>>> import numpy as np
>>> np.set_printoptions(precision=4, suppress=True, linewidth=100)
>>> K = np.load("sample5.npy")
>>> K
array([[ 0.,  0.,  0.],
       [ 0.,  1., -1.],
       [ 0.,  1.,  3.]])
>>> u = np.array([-1, 1])
>>> np.cross(K[2, :3], K[1, :3])
array([-4.,  0.,  0.])
>>> np.correlate(K[2], K[1], "full")
array([ 0., -1., -2.,  3.,  0.])
>>> np.array([np.convolve(row, u, "same") for row in K])
array([[ 0.,  0.,  0.],
       [ 0., -1.,  2.],
       [ 0., -1., -2.]])
>>> np.convolve(K[2], u)
array([ 0., -1., -2.,  3.])
>>> np.polyval(u, K[2])
array([ 1.,  0., -2.])
>>> np.allclose(K[:-1].T @ np.linalg.lstsq(K[:-1].T, K[-1])[0], K[-1])
False
>>> np.linalg.lstsq(K[:-1].T, K[-1])[2]
np.int32(1)
>>> np.unique(K.round(6), axis=0).shape
(3, 3)
>>> K @ np.linalg.pinv(K) @ K
array([[ 0.,  0.,  0.],
       [ 0.,  1., -1.],
       [ 0.,  1.,  3.]])
>>> Uu, sig, vt = np.linalg.svd(K)
>>> np.argmax(sig[:-1] / (sig[1:] + 1e-6)) + 1
np.int64(2)
>>> other = Uu[:, :2] @ np.diag(sig[:2]) @ vt[:2]
>>> np.linalg.matrix_rank(K, rtol=0.05)
np.int64(2)
>>> other
array([[ 0.,  0.,  0.],
       [ 0.,  1., -1.],
       [ 0.,  1.,  3.]])
>>> rng = np.random.default_rng(12023)
>>> lab = rng.permutation(3)
>>> lab
array([1, 2, 0])
>>> other = K[lab][:, lab]
>>> np.allclose(other, K)
False
>>> round(float(np.abs(np.linalg.eigvals(K)).max()), 4)
2.0
>>> K @ K
array([[ 0.,  0.,  0.],
       [ 0.,  0., -4.],
       [ 0.,  4.,  8.]])
>>> np.allclose(K @ K.T, K.T @ K)
False
>>> (K - K.T) / 2
array([[ 0.,  0.,  0.],
       [ 0.,  0., -1.],
       [ 0.,  1.,  0.]])
>>> np.trace(K)
np.float64(4.0)
>>> (K + K.T) / 2
array([[0., 0., 0.],
       [0., 1., 0.],
       [0., 0., 3.]])
>>> E = np.load("w.npy")
>>> E
array([[ 0.9379, -0.9693, -0.9849,  0.6858],
       [ 0.8591,  0.7114, -0.03  ,  0.4462],
       [-0.964 ,  0.9926,  0.9966, -0.7487],
       [ 0.3364, -0.9354, -0.8764,  0.2729],
       [ 0.6107, -0.8591, -0.881 ,  0.3364],
       [ 0.8875, -0.9776, -0.9801,  0.6411],
       [ 0.01  , -0.8306, -0.664 ,  0.1096],
       [-0.9302, -0.9154, -0.1391, -0.493 ],
       [-0.05  , -0.978 , -0.9402,  0.0699],
       [-0.5299, -0.9753, -0.8937, -0.1684],
       [ 0.3885, -0.6858, -0.7211,  0.1877],
       [-0.1684, -0.9618, -0.8917,  0.02  ],
       [ 0.5915,  0.4854, -0.0898,  0.1974],
       [-0.9217, -0.9967, -0.9069, -0.4382],
       [ 0.1391, -0.4699, -0.226 ,  0.1781],
       [ 0.9015,  0.7531,  0.    ,  0.5227],
       [-0.207 ,  0.8832,  0.8367, -0.1391],
       [ 0.5581,  0.9545,  0.6858,  0.0599],
       [-0.8041, -0.6963, -0.05  , -0.3885],
       [ 0.5154,  0.9654,  0.8337,  0.1194],
       [ 0.207 , -0.1391, -0.2913,  0.0599]])
>>> W = np.array([[-1, -2, -1], [-1, -2, 0], [1, 2, 1], [-1, 0, 2]])
>>> beta = np.array([0, 2, 0])
>>> act = np.maximum(E @ W + beta, 0)
>>> (act > 0).astype(int)
array([[0, 1, 0],
       [0, 0, 1],
       [1, 1, 1],
       [0, 1, 0],
       [0, 1, 0],
       [0, 1, 0],
       [1, 1, 0],
       [1, 1, 0],
       [1, 1, 0],
       [1, 1, 0],
       [0, 1, 0],
       [1, 1, 0],
       [0, 0, 0],
       [1, 1, 0],
       [0, 1, 0],
       [0, 0, 1],
       [1, 1, 1],
       [0, 1, 1],
       [1, 1, 0],
       [0, 1, 1],
       [0, 1, 0]])
>>> (act > 0).mean(axis=0)
array([0.4286, 0.8571, 0.2857])
>>> basis = np.array([[9, 8], [2, -6], [5, -6]])
>>> (act @ basis).round(6).argmax(axis=1)
array([0, 0, 0, 0, 0, 0, 0, 0, 0, 0, 0, 0, 0, 0, 0, 0, 0, 0, 0, 0, 0])
>>> W0 = np.loadtxt("out1.csv", delimiter=",")
>>> W0
array([[ 0.9932, -0.0332,  0.0749],
       [-0.0332,  0.8367,  0.3682],
       [ 0.0749,  0.3682,  0.1701]])
>>> other = W0 + rng.integers(-2, 3, (3, 2)) @ rng.integers(-2, 3, (2, 3))
>>> other
array([[ 0.9932, -2.0332,  4.0749],
       [ 0.9668, -0.1633,  2.3682],
       [ 1.0749,  0.3682,  0.1701]])
>>> np.abs(other - W0).sum(axis=1)
array([6., 4., 1.])
>>> np.round(np.linalg.svd(other - W0, compute_uv=False), 4) + 0
array([5.0215, 1.3359, 0.    ])
>>> round(np.abs(np.linalg.eigvals(W0)).max(), 4)
np.float64(1.0)
>>> np.trace(W0)
np.float64(2.0)
>>> np.round(np.sort(np.abs(np.linalg.eigvals(W0))), 4) + 0
array([0., 1., 1.])
>>> round(float(np.linalg.norm(W0) ** 2 / np.linalg.norm(W0, 2) ** 2), 4)
2.0
>>> np.round(np.linalg.norm(W0, 2), 4)
np.float64(1.0)
>>> round(float(np.linalg.norm(W0, "nuc")), 4)
2.0
>>> np.linalg.norm(W0, axis=0)
array([0.9966, 0.9147, 0.4124])
>>> np.linalg.norm(W0, axis=1).argmax()
np.int64(0)
>>> A = np.load("run7.npy")
>>> A
array([[-0.4835,  0.6002, -0.6368, -0.023 ],
       [ 0.2417, -0.6058, -0.7563,  0.0501],
       [ 0.2417,  0.093 , -0.0611, -0.9639],
       [ 0.8058,  0.5139, -0.1369,  0.2604]])
>>> def softmax(z):
...     e = np.exp(z - z.max(axis=-1, keepdims=True))
...     return e / e.sum(axis=-1, keepdims=True)
... 
>>> softmax(A[0])
array([0.1563, 0.4619, 0.1341, 0.2477])
>>> softmax(A[0] + 2)
array([0.1563, 0.4619, 0.1341, 0.2477])
>>> np.round(softmax(10 * A[0]), 4) + 0
array([0.   , 0.998, 0.   , 0.002])
>>> scores = A @ A.T / np.sqrt(4)
>>> softmax(scores).round(6).argmax(axis=1)
array([0, 1, 2, 3])
>>> softmax(scores)
array([[0.3547, 0.2151, 0.2151, 0.2151],
       [0.2151, 0.3547, 0.2151, 0.2151],
       [0.2151, 0.2151, 0.3547, 0.2151],
       [0.2151, 0.2151, 0.2151, 0.3547]])
>>> lab = rng.permutation(4)
>>> lab
array([2, 3, 1, 0])
>>> other = A[lab][:, lab]
>>> other
array([[-0.0611, -0.9639,  0.093 ,  0.2417],
       [-0.1369,  0.2604,  0.5139,  0.8058],
       [-0.7563,  0.0501, -0.6058,  0.2417],
       [-0.6368, -0.023 ,  0.6002, -0.4835]])
>>> np.sort(np.abs(np.linalg.eigvals(other)))
array([1., 1., 1., 1.])
>>> np.diag(other)
array([-0.0611,  0.2604, -0.6058, -0.4835])
>>> O = A.astype(float).copy()
>>> for j in range(4):
...     O[:, j] -= O[:, :j] @ (O[:, :j].T @ O[:, j])
...     O[:, j] /= np.linalg.norm(O[:, j])
... 
>>> np.round(O.T @ O, 4) + 0
array([[1., 0., 0., 0.],
       [0., 1., 0., 0.],
       [0., 0., 1., 0.],
       [0., 0., 0., 1.]])
>>> np.round(A[:, 3] @ A[:, 2], 4)
np.float64(-0.0)
>>> np.linalg.norm(A, axis=0)
array([1., 1., 1., 1.])
>>> np.round(A.T @ A, 4) + 0
array([[1., 0., 0., 0.],
       [0., 1., 0., 0.],
       [0., 0., 1., 0.],
       [0., 0., 0., 1.]])
>>> np.linalg.svd(A, compute_uv=False)
array([1., 1., 1., 1.])
>>> np.round(A @ A.T, 4) + 0
array([[1., 0., 0., 0.],
       [0., 1., 0., 0.],
       [0., 0., 1., 0.],
       [0., 0., 0., 1.]])
>>> np.linalg.pinv(A)
array([[-0.4835,  0.2417,  0.2417,  0.8058],
       [ 0.6002, -0.6058,  0.093 ,  0.5139],
       [-0.6368, -0.7563, -0.0611, -0.1369],
       [-0.023 ,  0.0501, -0.9639,  0.2604]])
